$ ipython --no-banner

In [1]: import numpy as np

In [2]: np.set_printoptions(suppress=True, linewidth=100)

In [3]: W0 = np.load("dump.npy")

In [4]: W0
Out[4]: 
array([[ 2,  0,  0,  0,  0,  0],
       [-2,  4,  0,  0,  0,  0],
       [ 0,  1, -4,  0,  0,  0],
       [ 3,  2, -4, -1,  0,  0],
       [-3, -3, -5,  0, -2,  0],
       [-2,  3,  5, -4, -1, -1]])

In [5]: [int(np.linalg.matrix_rank(np.linalg.matrix_power(W0, p))) for p in range(1, 7)]
Out[5]: [6, 6, 6, 6, 6, 6]

In [6]: np.round(np.sort(np.linalg.eigvals(W0)), 2)
Out[6]: array([-4., -2., -1., -1.,  2.,  4.])

In [7]: other = np.linalg.inv(W0)

In [8]: round(np.linalg.slogdet(W0)[0], 2)
Out[8]: np.float64(1.0)

In [9]: np.round(W0 @ other, 2) + 0
Out[9]: 
array([[1., 0., 0., 0., 0., 0.],
       [0., 1., 0., 0., 0., 0.],
       [0., 0., 1., 0., 0., 0.],
       [0., 0., 0., 1., 0., 0.],
       [0., 0., 0., 0., 1., 0.],
       [0., 0., 0., 0., 0., 1.]])

In [10]: (np.abs(other) > 1e-9).astype(int)
Out[10]: 
array([[1, 0, 0, 0, 0, 0],
       [1, 1, 0, 0, 0, 0],
       [1, 1, 1, 0, 0, 0],
       [1, 1, 1, 1, 0, 0],
       [1, 1, 1, 0, 1, 0],
       [1, 1, 1, 1, 1, 1]])

In [11]: np.allclose(other, W0.T)
Out[11]: False

In [12]: feats = np.loadtxt("block12.csv", delimiter=",")

In [13]: feats
Out[13]: 
array([[3., 0., 0., 0., 0., 0., 0., 0., 0., 0., 0., 0.],
       [0., 2., 0., 0., 0., 0., 0., 0., 0., 0., 0., 0.],
       [0., 0., 0., 0., 0., 0., 0., 0., 0., 0., 0., 0.],
       [0., 0., 0., 1., 0., 0., 0., 0., 0., 0., 0., 0.],
       [0., 0., 0., 0., 3., 0., 0., 0., 0., 0., 0., 0.],
       [0., 0., 0., 0., 0., 0., 0., 0., 0., 0., 0., 0.],
       [0., 0., 0., 0., 0., 0., 1., 0., 0., 0., 0., 0.],
       [0., 0., 0., 0., 0., 0., 0., 2., 0., 0., 0., 0.],
       [0., 0., 0., 0., 0., 0., 0., 0., 2., 0., 0., 0.],
       [0., 0., 0., 0., 0., 0., 0., 0., 0., 3., 0., 0.],
       [0., 0., 0., 0., 0., 0., 0., 0., 0., 0., 0., 0.],
       [0., 0., 0., 0., 0., 0., 0., 0., 0., 0., 0., 2.]])

In [14]: vals, evecs = np.linalg.eigh(feats)

In [15]: np.round(np.linalg.eigvalsh(feats + -2 * np.eye(12)), 2)
Out[15]: array([-2., -2., -2., -1., -1.,  0.,  0.,  0.,  0.,  1.,  1.,  1.])

In [16]: evecs.T @ evecs
Out[16]: 
array([[1., 0., 0., 0., 0., 0., 0., 0., 0., 0., 0., 0.],
       [0., 1., 0., 0., 0., 0., 0., 0., 0., 0., 0., 0.],
       [0., 0., 1., 0., 0., 0., 0., 0., 0., 0., 0., 0.],
       [0., 0., 0., 1., 0., 0., 0., 0., 0., 0., 0., 0.],
       [0., 0., 0., 0., 1., 0., 0., 0., 0., 0., 0., 0.],
       [0., 0., 0., 0., 0., 1., 0., 0., 0., 0., 0., 0.],
       [0., 0., 0., 0., 0., 0., 1., 0., 0., 0., 0., 0.],
       [0., 0., 0., 0., 0., 0., 0., 1., 0., 0., 0., 0.],
       [0., 0., 0., 0., 0., 0., 0., 0., 1., 0., 0., 0.],
       [0., 0., 0., 0., 0., 0., 0., 0., 0., 1., 0., 0.],
       [0., 0., 0., 0., 0., 0., 0., 0., 0., 0., 1., 0.],
       [0., 0., 0., 0., 0., 0., 0., 0., 0., 0., 0., 1.]])

In [17]: print(evecs.T @ feats @ evecs)
[[0. 0. 0. 0. 0. 0. 0. 0. 0. 0. 0. 0.]
 [0. 0. 0. 0. 0. 0. 0. 0. 0. 0. 0. 0.]
 [0. 0. 0. 0. 0. 0. 0. 0. 0. 0. 0. 0.]
 [0. 0. 0. 1. 0. 0. 0. 0. 0. 0. 0. 0.]
 [0. 0. 0. 0. 1. 0. 0. 0. 0. 0. 0. 0.]
 [0. 0. 0. 0. 0. 2. 0. 0. 0. 0. 0. 0.]
 [0. 0. 0. 0. 0. 0. 2. 0. 0. 0. 0. 0.]
 [0. 0. 0. 0. 0. 0. 0. 2. 0. 0. 0. 0.]
 [0. 0. 0. 0. 0. 0. 0. 0. 2. 0. 0. 0.]
 [0. 0. 0. 0. 0. 0. 0. 0. 0. 3. 0. 0.]
 [0. 0. 0. 0. 0. 0. 0. 0. 0. 0. 3. 0.]
 [0. 0. 0. 0. 0. 0. 0. 0. 0. 0. 0. 3.]]

In [18]: np.unique(vals.round(6) + 0, return_counts=True)[1]
Out[18]: array([3, 2, 4, 3])

In [19]: vals
Out[19]: array([0., 0., 0., 1., 1., 2., 2., 2., 2., 3., 3., 3.])

In [20]: cent = 20 * np.array([[0.2, -0.9, -1.3, 0.7],
    ...:     [-0.3, 0.9, 0.3, 0.9],
    ...:     [-0.3, -1.3, 1.2, -0.6]])

In [21]: rng = np.random.default_rng(424272)

In [22]: lab = rng.integers(0, 3, 20)

In [23]: F = cent[lab] + rng.normal(size=(20, 4))

In [24]: F.round(2)
Out[24]: 
array([[ -6.09, -25.8 ,  23.26, -13.81],
       [ -5.01,  18.24,   6.57,  18.16],
       [ -6.85,  16.98,   6.92,  17.8 ],
       [ -6.74, -26.8 ,  22.23, -11.6 ],
       [  3.55, -18.68, -24.28,  13.79],
       [ -7.08,  16.47,   6.23,  18.39],
       [ -5.77, -24.92,  23.99, -12.31],
       [ -6.63, -26.29,  25.36, -13.15],
       [  3.75, -19.78, -25.81,  14.09],
       [ -6.85,  18.62,   5.17,  19.17],
       [ -6.35, -24.31,  26.32, -13.06],
       [ -6.8 , -25.32,  23.65, -12.32],
       [ -4.72, -24.45,  24.17, -12.01],
       [ -5.41,  18.92,   7.23,  18.48],
       [  3.66, -17.48, -26.42,  16.36],
       [ -5.8 , -25.09,  24.11, -10.95],
       [  4.31, -18.66, -27.21,  14.33],
       [ -6.73,  18.47,   5.7 ,  17.83],
       [ -6.02, -26.36,  24.27, -12.93],
       [  2.88, -17.94, -25.43,  13.46]])

In [25]: np.zeros(20, 4)
Traceback (most recent call last):
  Cell In[25], line 1
    np.zeros(20, 4)
TypeError: Cannot interpret '4' as a data type


In [26]: np.unravel_index(np.abs(F).argmax(), F.shape)
Out[26]: (np.int64(16), np.int64(2))

In [27]: np.round(np.linalg.svd(F, compute_uv=False), 2)
Out[27]: array([120.73,  83.28,  43.95,   3.02])
